$ python -q
>>> import numpy as np
>>> import numpy.linalg as la
>>> np.set_printoptions(precision=2, suppress=True, linewidth=120, floatmode="fixed")
>>> def rnd(a):
...     return np.round(a, 2) + 0
... 
>>> E = np.load("arr.npy")
>>> E
array([[-1.49, -0.63, -3.29,  4.84, -4.47,  7.51],
       [ 1.05,  1.28,  3.48, -3.27,  4.51, -5.88],
       [ 1.43, -1.05,  0.79, -4.53,  1.63, -5.69],
       [-1.03,  1.23,  0.38,  3.00, -0.09,  3.24],
       [-0.01,  0.73,  1.36, -0.15,  1.48, -0.89],
       [ 0.49, -0.61, -0.23, -1.53,  0.12, -1.60],
       [ 0.04,  2.36,  3.93, -0.37,  4.17, -2.76],
       [-0.46, -1.81, -3.75,  1.77, -4.29,  4.28],
       [ 0.93, -2.02, -1.74, -2.83, -1.18, -2.25],
       [ 1.49, -0.21,  2.01, -4.77,  3.15, -6.63],
       [ 0.38, -2.18, -2.85, -1.32, -2.66,  0.19],
       [-0.52, -1.75, -3.75,  1.77, -4.33,  4.30],
       [ 1.00,  0.44,  2.24, -3.18,  2.99, -4.97],
       [ 0.55,  1.02,  2.39, -1.69,  2.94, -3.42],
       [-0.99,  2.01,  1.58,  2.89,  1.16,  2.29],
       [-1.00,  2.80,  3.05,  2.72,  2.67,  1.38],
       [ 0.57,  0.21,  1.11, -1.61,  1.49, -2.43]])
>>> q, r_ = la.qr(E)
>>> np.allclose(r_.T @ r_, E.T @ E)
True
>>> rnd(q @ r_)
array([[-1.49, -0.63, -3.29,  4.84, -4.47,  7.51],
       [ 1.05,  1.28,  3.48, -3.27,  4.51, -5.88],
       [ 1.43, -1.05,  0.79, -4.53,  1.63, -5.69],
       [-1.03,  1.23,  0.38,  3.00, -0.09,  3.24],
       [-0.01,  0.73,  1.36, -0.15,  1.48, -0.89],
       [ 0.49, -0.61, -0.23, -1.53,  0.12, -1.60],
       [ 0.04,  2.36,  3.93, -0.37,  4.17, -2.76],
       [-0.46, -1.81, -3.75,  1.77, -4.29,  4.28],
       [ 0.93, -2.02, -1.74, -2.83, -1.18, -2.25],
       [ 1.49, -0.21,  2.01, -4.77,  3.15, -6.63],
       [ 0.38, -2.18, -2.85, -1.32, -2.66,  0.19],
       [-0.52, -1.75, -3.75,  1.77, -4.33,  4.30],
       [ 1.00,  0.44,  2.24, -3.18,  2.99, -4.97],
       [ 0.55,  1.02,  2.39, -1.69,  2.94, -3.42],
       [-0.99,  2.01,  1.58,  2.89,  1.16,  2.29],
       [-1.00,  2.80,  3.05,  2.72,  2.67,  1.38],
       [ 0.57,  0.21,  1.11, -1.61,  1.49, -2.43]])
>>> rnd(q.T @ q)
array([[1.00, 0.00, 0.00, 0.00, 0.00, 0.00],
       [0.00, 1.00, 0.00, 0.00, 0.00, 0.00],
       [0.00, 0.00, 1.00, 0.00, 0.00, 0.00],
       [0.00, 0.00, 0.00, 1.00, 0.00, 0.00],
       [0.00, 0.00, 0.00, 0.00, 1.00, 0.00],
       [0.00, 0.00, 0.00, 0.00, 0.00, 1.00]])
>>> rnd(np.abs(np.diag(r_)))
array([3.74, 6.10, 0.49, 0.43, 0.22, 0.19])
>>> Uu, s, vt = la.svd(E)
>>> rnd(s)
array([23.88, 12.41,  0.23,  0.18,  0.15,  0.11])
>>> out = Uu[:, :2] @ np.diag(s[:2]) @ vt[:2]
>>> rnd(la.norm(E - out, 2)), rnd(s[2])
(np.float64(0.23), np.float64(0.23))
>>> rnd(np.abs(la.svd(E)[2][-1]))
array([0.08, 0.41, 0.25, 0.71, 0.24, 0.44])
>>> [round(float(x), 2) for x in la.svd(E, compute_uv=False)[:3]]
[23.88, 12.41, 0.23]
>>> Xs = E - E.mean(axis=1)
Traceback (most recent call last):
  File "<python-input-17>", line 1, in <module>
    Xs = E - E.mean(axis=1)
         ~~^~~~~~~~~~~~~~~~
ValueError: operands could not be broadcast together with shapes (17,6) (17,) 
>>> Xs = E - E.mean(axis=0)
>>> Uu, s, vt = la.svd(Xs, full_matrices=False)
>>> (np.sign(Uu[:, 0]) == np.sign(Uu[0, 0])).astype(int)
array([1, 0, 0, 1, 0, 0, 0, 1, 0, 0, 1, 1, 0, 0, 1, 1, 0])
>>> rnd((s ** 2).sum() ** 2 / (s ** 4).sum())
np.float64(1.52)
>>> print(rnd(s ** 2 / (s ** 2).sum()))
[0.78 0.22 0.00 0.00 0.00 0.00]
>>> rnd(s)
array([23.40, 12.41,  0.22,  0.17,  0.14,  0.11])
>>> np.searchsorted(np.cumsum(s ** 2) / (s ** 2).sum(), 0.9) + 1
np.int64(2)
>>> np.abs(Uu[:, 0]).argmax()
np.int64(0)
>>> X = np.loadtxt("layer7.csv", delimiter=",")
>>> X
array([[ 0.00,  1.00,  0.00,  0.00,  0.00,  0.00,  0.00,  1.00],
       [ 1.00,  3.00,  0.00,  1.00,  1.00,  0.00,  0.00,  3.00],
       [ 1.00,  3.00,  0.00,  3.00,  3.00,  1.00,  2.00,  5.00],
       [ 3.00,  3.00,  0.00,  5.00,  3.00,  1.00,  2.00,  6.00],
       [ 3.00,  5.00,  0.00,  7.00,  4.00,  1.00,  4.00,  6.00],
       [ 3.00,  5.00,  1.00,  7.00,  4.00,  3.00,  4.00,  8.00],
       [ 5.00,  7.00,  2.00,  7.00,  4.00,  4.00,  6.00,  9.00],
       [ 7.00,  8.00,  2.00,  7.00,  4.00,  4.00,  7.00,  9.00],
       [ 9.00, 10.00,  4.00,  8.00,  5.00,  4.00,  8.00, 10.00],
       [10.00, 12.00,  5.00,  9.00,  5.00,  6.00, 10.00, 11.00],
       [12.00, 14.00,  5.00, 10.00,  5.00,  7.00, 10.00, 11.00],
       [14.00, 15.00,  7.00, 12.00,  7.00,  8.00, 10.00, 11.00],
       [16.00, 16.00,  7.00, 13.00,  8.00,  9.00, 10.00, 13.00],
       [17.00, 17.00,  7.00, 13.00, 10.00, 10.00, 11.00, 15.00],
       [19.00, 19.00,  7.00, 15.00, 10.00, 10.00, 13.00, 16.00],
       [19.00, 19.00,  8.00, 17.00, 11.00, 10.00, 15.00, 18.00],
       [20.00, 20.00,  8.00, 17.00, 13.00, 10.00, 16.00, 19.00],
       [20.00, 21.00,  8.00, 17.00, 15.00, 10.00, 17.00, 21.00],
       [21.00, 21.00,  8.00, 18.00, 17.00, 10.00, 17.00, 22.00],
       [22.00, 22.00,  8.00, 18.00, 17.00, 12.00, 17.00, 22.00],
       [22.00, 22.00,  8.00, 20.00, 18.00, 13.00, 19.00, 24.00],
       [24.00, 24.00,  8.00, 22.00, 19.00, 15.00, 21.00, 24.00],
       [26.00, 25.00,  8.00, 22.00, 20.00, 16.00, 21.00, 25.00],
       [27.00, 25.00,  9.00, 24.00, 22.00, 18.00, 23.00, 25.00],
       [29.00, 27.00, 10.00, 25.00, 24.00, 20.00, 25.00, 27.00],
       [30.00, 27.00, 12.00, 26.00, 24.00, 21.00, 25.00, 29.00]])
>>> Xs = X - X.mean(axis=0)
>>> Uu, s, vt = la.svd(Xs, full_matrices=False)
>>> print(rnd(s))
[105.14  11.58   6.72   4.85   3.88   3.24   2.61   1.88]
>>> np.abs(Uu[:, 0]).argmax()
np.int64(25)
>>> np.searchsorted(np.cumsum(s ** 2) / (s ** 2).sum(), 0.9) + 1
np.int64(1)
